% python3 -q
>>> import numpy as np
>>> from numpy import linalg as LA
>>> np.set_printoptions(precision=3, suppress=True, linewidth=160)
>>> m1 = np.loadtxt("out18.csv", delimiter=",")
>>> m1
array([[ 0.493,  0.964, -0.721, -0.789,  0.93 ,  0.983, -0.43 ],
       [-0.77 , -0.999,  0.935,  0.965, -0.997, -1.   ,  0.706],
       [ 0.178, -0.592,  0.941,  0.68 ,  0.994, -0.53 , -0.139],
       [ 0.77 , -0.997,  0.551,  0.701, -0.726, -0.907,  0.721],
       [-0.851,  0.974, -0.696, -0.544, -0.845,  0.405, -0.485],
       [ 0.867,  0.691, -0.93 , -0.848,  0.159,  0.986,  0.07 ],
       [-0.834, -0.934, -0.604,  0.485, -1.   , -0.991,  0.598],
       [ 0.867, -0.992,  0.544,  0.578,  0.139, -0.664,  0.647],
       [-0.77 ,  0.961,  0.197, -0.197,  0.762,  0.371, -0.592],
       [ 0.984, -0.96 , -0.757, -0.454, -0.06 ,  0.872,  0.686],
       [-0.397,  0.77 , -0.956, -0.726, -0.997,  0.544,  0.06 ],
       [-0.119,  0.264,  0.01 , -0.04 ,  0.139,  0.08 , -0.09 ],
       [-0.686, -0.388,  0.653,  0.572, -0.446, -0.89 , -0.03 ],
       [-0.963, -0.629, -0.119,  0.604, -1.   , -0.994,  0.254],
       [ 0.716, -0.997,  0.834,  0.811,  0.   , -0.939,  0.658],
       [ 0.   ,  0.992, -0.93 , -0.892,  0.159,  0.986, -0.501],
       [ 0.97 ,  0.976, -0.01 , -0.834,  1.   ,  1.   , -0.611],
       [-0.915,  0.998,  0.974,  0.3  ,  1.   ,  0.578, -0.914],
       [-0.119,  0.04 ,  0.933,  0.592,  0.996, -0.327, -0.345],
       [-0.537, -0.291, -0.02 ,  0.235, -0.901, -0.735,  0.1  ],
       [-0.345,  0.68 ,  0.523,  0.09 ,  0.909,  0.178, -0.371],
       [-0.894,  0.972, -0.797, -0.565, -0.968,  0.217, -0.438],
       [ 0.851,  0.129,  0.149, -0.31 ,  0.991,  0.914, -0.07 ],
       [-0.119, -0.38 ,  0.235,  0.235, -0.235, -0.462,  0.08 ],
       [ 0.77 ,  0.592, -0.977, -0.872, -0.933,  0.967,  0.235],
       [-0.894,  0.864, -0.981, -0.711, -1.   , -0.273,  0.05 ],
       [-0.119,  0.05 , -0.611, -0.254, -0.912,  0.   ,  0.129],
       [-0.953,  0.38 , -0.869, -0.129, -1.   , -0.929,  0.139],
       [-0.578, -0.558, -0.67 ,  0.04 , -0.998, -0.824,  0.354],
       [-0.933,  0.964, -0.686, -0.414, -0.974, -0.197, -0.446],
       [ 0.345, -0.207,  0.446,  0.149,  0.867,  0.178, -0.03 ],
       [-0.716,  0.977,  0.894,  0.178,  0.999,  0.515, -0.77 ],
       [-0.867, -0.974,  0.273,  0.793, -1.   , -0.997,  0.565],
       [ 0.77 , -0.943, -0.03 ,  0.207, -0.397, -0.245,  0.523],
       [ 0.958, -0.731, -0.207, -0.327,  0.953,  0.905,  0.336],
       [ 0.493, -0.91 ,  0.551,  0.485,  0.273, -0.611,  0.354],
       [ 0.   , -0.935,  0.84 ,  0.744,  0.273, -0.915,  0.291],
       [-0.997,  1.   ,  0.446, -0.438,  0.958,  0.558, -0.952],
       [ 0.881, -0.98 , -0.558,  0.03 , -0.925, -0.188,  0.706],
       [ 0.894, -0.735, -0.68 , -0.422, -0.217,  0.77 ,  0.446],
       [-0.578,  0.94 ,  0.996,  0.711,  1.   ,  0.226, -0.834],
       [-0.905,  0.97 ,  0.778,  0.217,  0.961, -0.168, -0.716],
       [-0.617,  0.43 ,  0.139,  0.119, -0.414, -0.446, -0.178],
       [-0.578,  0.515,  0.207,  0.1  , -0.06 , -0.319, -0.226],
       [ 0.925, -0.462, -0.254, -0.38 ,  0.943,  0.907,  0.217]])
>>> other = m1 / np.sqrt((m1 ** 2).mean(axis=1, keepdims=True))
>>> LA.matrix_rank(other) == LA.matrix_rank(m1)
np.True_
>>> other = np.c_[m1[:, :2] @ np.array([[1, -3], [1, -1]]), np.array([7, -4, -2, 2, 2, 4, 5, 0, -9, 6, -9, -7, -2, -8, -4, -7, -2, 0, 2, 3, -5, 5, 4, -9, 9, 3, 0, -4, 5, -7, 6, -8, -6, 2, -4, -2, 5, 7, 2, 8, 6, 0, 1, -9, 6])]
>>> other
array([[ 1.457, -2.443,  7.   ],
       [-1.769,  3.309, -4.   ],
       [-0.414,  0.058, -2.   ],
       [-0.227, -1.313,  2.   ],
       [ 0.123,  1.579,  2.   ],
       [ 1.558, -3.292,  4.   ],
       [-1.768,  3.436,  5.   ],
       [-0.125, -1.609,  0.   ],
       [ 0.191,  1.349, -9.   ],
       [ 0.024, -1.992,  6.   ],
       [ 0.373,  0.421, -9.   ],
       [ 0.145,  0.093, -7.   ],
       [-1.074,  2.446, -2.   ],
       [-1.592,  3.518, -8.   ],
       [-0.281, -1.151, -4.   ],
       [ 0.992, -0.992, -7.   ],
       [ 1.946, -3.886, -2.   ],
       [ 0.083,  1.747,  0.   ],
       [-0.079,  0.317,  2.   ],
       [-0.828,  1.902,  3.   ],
       [ 0.335,  0.355, -5.   ],
       [ 0.078,  1.71 ,  5.   ],
       [ 0.98 , -2.682,  4.   ],
       [-0.499,  0.737, -9.   ],
       [ 1.362, -2.902,  9.   ],
       [-0.03 ,  1.818,  3.   ],
       [-0.069,  0.307,  0.   ],
       [-0.573,  2.479, -4.   ],
       [-1.136,  2.292,  5.   ],
       [ 0.031,  1.835, -7.   ],
       [ 0.138, -0.828,  6.   ],
       [ 0.261,  1.171, -8.   ],
       [-1.841,  3.575, -6.   ],
       [-0.173, -1.367,  2.   ],
       [ 0.227, -2.143, -4.   ],
       [-0.417, -0.569, -2.   ],
       [-0.935,  0.935,  5.   ],
       [ 0.003,  1.991,  7.   ],
       [-0.099, -1.663,  2.   ],
       [ 0.159, -1.947,  8.   ],
       [ 0.362,  0.794,  6.   ],
       [ 0.065,  1.745,  0.   ],
       [-0.187,  1.421,  1.   ],
       [-0.063,  1.219, -9.   ],
       [ 0.463, -2.313,  6.   ]])
>>> np.round(LA.norm(other - m1 @ LA.lstsq(m1, other)[0], axis=0), 3) + 0
array([ 0.  ,  0.  , 32.95])
>>> LA.matrix_rank(other)
np.int64(3)
>>> LA.norm(LA.qr(m1)[0].T @ other, axis=0) ** 2 / ((other ** 2).sum(axis=0) + 1e-12)
array([1.   , 1.   , 0.164])
>>> np.round(LA.lstsq(m1, other[:, 0])[0], 3) + 0
array([1., 1., 0., 0., 0., 0., 0.])
>>> Xc = (m1 - m1.mean(axis=0)) / m1.std(axis=0)
>>> Xc.std(axis=0)
array([1., 1., 1., 1., 1., 1., 1.])
>>> c = LA.lstsq(np.delete(Xc, 1, axis=1), Xc[:, 1])[0]
>>> c
array([-0.058,  0.154, -0.492, -0.221, -0.018, -0.804])
